$ python -q
>>> import numpy as np
>>> np.set_printoptions(suppress=True, linewidth=100)
>>> def rd(a):
...     return np.round(a, 2) + 0
... 
>>> K = np.load("case4.npy")
>>> K
array([[2, 0, 0, 0, 2, 0, 1, 0, 0, 2],
       [0, 0, 0, 2, 0, 0, 0, 1, 0, 0],
       [0, 0, 1, 0, 0, 0, 0, 0, 2, 0],
       [1, 0, 2, 0, 0, 2, 0, 2, 1, 1],
       [0, 0, 2, 0, 0, 1, 0, 0, 0, 0],
       [0, 0, 0, 0, 0, 1, 1, 0, 0, 0]])
>>> A2 = np.array([[0, 2, -2],
...     [-1, 2, 2],
...     [1, -2, 0],
...     [2, 2, -1],
...     [-1, 0, 0],
...     [-1, 0, 1],
...     [2, -2, -1],
...     [0, 0, -1],
...     [0, 2, 0],
...     [2, 0, -2]])
>>> np.linalg.matrix_rank(np.vstack([K, A2.T]))
np.int64(9)
>>> np.einsum("ik,kj->ji", K, A2)
array([[ 4,  4,  1,  2,  1,  1],
       [ 2,  4,  2,  0, -4, -2],
       [-9, -3,  0, -4,  1,  0]])
>>> np.einsum("ik,kj->ij", K, A2)
array([[ 4,  2, -9],
       [ 4,  4, -3],
       [ 1,  2,  0],
       [ 2,  0, -4],
       [ 1, -4,  1],
       [ 1, -2,  0]])
>>> t3 = np.stack([K, 3 * K, K[::-1]])
>>> np.linalg.matrix_rank(t3)
array([6, 6, 6])
>>> A2 = K / np.sqrt((K ** 2).mean(axis=1, keepdims=True))
>>> rd(A2[4])
array([0.  , 0.  , 2.83, 0.  , 0.  , 1.41, 0.  , 0.  , 0.  , 0.  ])
>>> np.linalg.matrix_rank(A2) == np.linalg.matrix_rank(K)
np.True_
>>> np.linalg.matrix_rank(K - K.mean(axis=1, keepdims=True))
np.int64(6)
>>> G = K.T @ K
>>> np.linalg.matrix_rank(G)
np.int64(6)
>>> np.allclose(G, G.T)
True
>>> G
array([[5, 0, 2, 0, 4, 2, 2, 2, 1, 5],
       [0, 0, 0, 0, 0, 0, 0, 0, 0, 0],
       [2, 0, 9, 0, 0, 6, 0, 4, 4, 2],
       [0, 0, 0, 4, 0, 0, 0, 2, 0, 0],
       [4, 0, 0, 0, 4, 0, 2, 0, 0, 4],
       [2, 0, 6, 0, 0, 6, 1, 4, 2, 2],
       [2, 0, 0, 0, 2, 1, 2, 0, 0, 2],
       [2, 0, 4, 2, 0, 4, 0, 5, 2, 2],
       [1, 0, 4, 0, 0, 2, 0, 2, 5, 1],
       [5, 0, 2, 0, 4, 2, 2, 2, 1, 5]])
>>> np.diag(G)
array([5, 0, 9, 4, 4, 6, 2, 5, 5, 5])
>>> r0 = np.array([0, -3])
>>> np.array([np.convolve(row, r0, "same") for row in K])
array([[ 0, -6,  0,  0,  0, -6,  0, -3,  0,  0],
       [ 0,  0,  0,  0, -6,  0,  0,  0, -3,  0],
       [ 0,  0,  0, -3,  0,  0,  0,  0,  0, -6],
       [ 0, -3,  0, -6,  0,  0, -6,  0, -6, -3],
       [ 0,  0,  0, -6,  0,  0, -3,  0,  0,  0],
       [ 0,  0,  0,  0,  0,  0, -3, -3,  0,  0]])
>>> np.convolve(K[2], r0)
array([ 0,  0,  0, -3,  0,  0,  0,  0,  0, -6,  0])
>>> np.cross(K[2, :3], K[1, :3])
array([0, 0, 0])
>>> np.correlate(K[2], K[1], "full")
array([0, 0, 0, 0, 1, 0, 0, 0, 2, 0, 2, 0, 0, 0, 4, 0, 0, 0, 0])
>>> r0 = np.array([1, 3, 2, -2, 1, 1, 1, -1, -2, 2, -2, 1, -3, 3])
>>> v = np.array([2, 2, -2, -2, -5, -1, 5, -3, 0])
>>> J = np.outer(r0, v)
>>> J
array([[  2,   2,  -2,  -2,  -5,  -1,   5,  -3,   0],
       [  6,   6,  -6,  -6, -15,  -3,  15,  -9,   0],
       [  4,   4,  -4,  -4, -10,  -2,  10,  -6,   0],
       [ -4,  -4,   4,   4,  10,   2, -10,   6,   0],
       [  2,   2,  -2,  -2,  -5,  -1,   5,  -3,   0],
       [  2,   2,  -2,  -2,  -5,  -1,   5,  -3,   0],
       [  2,   2,  -2,  -2,  -5,  -1,   5,  -3,   0],
       [ -2,  -2,   2,   2,   5,   1,  -5,   3,   0],
       [ -4,  -4,   4,   4,  10,   2, -10,   6,   0],
       [  4,   4,  -4,  -4, -10,  -2,  10,  -6,   0],
       [ -4,  -4,   4,   4,  10,   2, -10,   6,   0],
       [  2,   2,  -2,  -2,  -5,  -1,   5,  -3,   0],
       [ -6,  -6,   6,   6,  15,   3, -15,   9,   0],
       [  6,   6,  -6,  -6, -15,  -3,  15,  -9,   0]])
>>> K.reshape(2, -1)
array([[2, 0, 0, 0, 2, 0, 1, 0, 0, 2, 0, 0, 0, 2, 0, 0, 0, 1, 0, 0, 0, 0, 1, 0, 0, 0, 0, 0, 2, 0],
       [1, 0, 2, 0, 0, 2, 0, 2, 1, 1, 0, 0, 2, 0, 0, 1, 0, 0, 0, 0, 0, 0, 0, 0, 0, 1, 1, 0, 0, 0]])
>>> K.ravel(order="F")
array([2, 0, 0, 1, 0, 0, 0, 0, 0, 0, 0, 0, 0, 0, 1, 2, 2, 0, 0, 2, 0, 0, 0, 0, 2, 0, 0, 0, 0, 0, 0,
       0, 0, 2, 1, 1, 1, 0, 0, 0, 0, 1, 0, 1, 0, 2, 0, 0, 0, 0, 2, 1, 0, 0, 2, 0, 0, 1, 0, 0])
>>> t3 = K.reshape(6, 2, -1)
>>> t3[:, 0]
array([[2, 0, 0, 0, 2],
       [0, 0, 0, 2, 0],
       [0, 0, 1, 0, 0],
       [1, 0, 2, 0, 0],
       [0, 0, 2, 0, 0],
       [0, 0, 0, 0, 0]])
>>> np.einsum("ihd,ihd->ih", t3, t3)
array([[ 8,  5],
       [ 4,  1],
       [ 1,  4],
       [ 5, 10],
       [ 4,  1],
       [ 0,  2]])
>>> np.einsum("ihd,jhd->hij", t3, t3).shape
(2, 6, 6)
>>> t3.transpose(1, 0, 2)
array([[[2, 0, 0, 0, 2],
        [0, 0, 0, 2, 0],
        [0, 0, 1, 0, 0],
        [1, 0, 2, 0, 0],
        [0, 0, 2, 0, 0],
        [0, 0, 0, 0, 0]],

       [[0, 1, 0, 0, 2],
        [0, 0, 1, 0, 0],
        [0, 0, 0, 2, 0],
        [2, 0, 2, 1, 1],
        [1, 0, 0, 0, 0],
        [1, 1, 0, 0, 0]]])
>>> t3.shape
(6, 2, 5)
>>> x0 = np.array([4, 3, 2, 5, 2, 3, 1, 5, 3])
>>> (J * x0).sum(axis=1)
array([-23, -69, -46,  46, -23, -23, -23,  23,  46, -46,  46, -23,  69, -69])
>>> J @ np.ones(9)
array([ -4., -12.,  -8.,   8.,  -4.,  -4.,  -4.,   4.,   8.,  -8.,   8.,  -4.,  12., -12.])
>>> x0 @ J
Traceback (most recent call last):
  File "<python-input-40>", line 1, in <module>
    x0 @ J
    ~~~^~~
ValueError: matmul: Input operand 1 has a mismatch in its core dimension 0, with gufunc signature (n?,k),(k,m?)->(n?,m?) (size 14 is different from 9)
>>> J * x0
array([[  8,   6,  -4, -10, -10,  -3,   5, -15,   0],
       [ 24,  18, -12, -30, -30,  -9,  15, -45,   0],
       [ 16,  12,  -8, -20, -20,  -6,  10, -30,   0],
       [-16, -12,   8,  20,  20,   6, -10,  30,   0],
       [  8,   6,  -4, -10, -10,  -3,   5, -15,   0],
       [  8,   6,  -4, -10, -10,  -3,   5, -15,   0],
       [  8,   6,  -4, -10, -10,  -3,   5, -15,   0],
       [ -8,  -6,   4,  10,  10,   3,  -5,  15,   0],
       [-16, -12,   8,  20,  20,   6, -10,  30,   0],
       [ 16,  12,  -8, -20, -20,  -6,  10, -30,   0],
       [-16, -12,   8,  20,  20,   6, -10,  30,   0],
       [  8,   6,  -4, -10, -10,  -3,   5, -15,   0],
       [-24, -18,  12,  30,  30,   9, -15,  45,   0],
       [ 24,  18, -12, -30, -30,  -9,  15, -45,   0]])
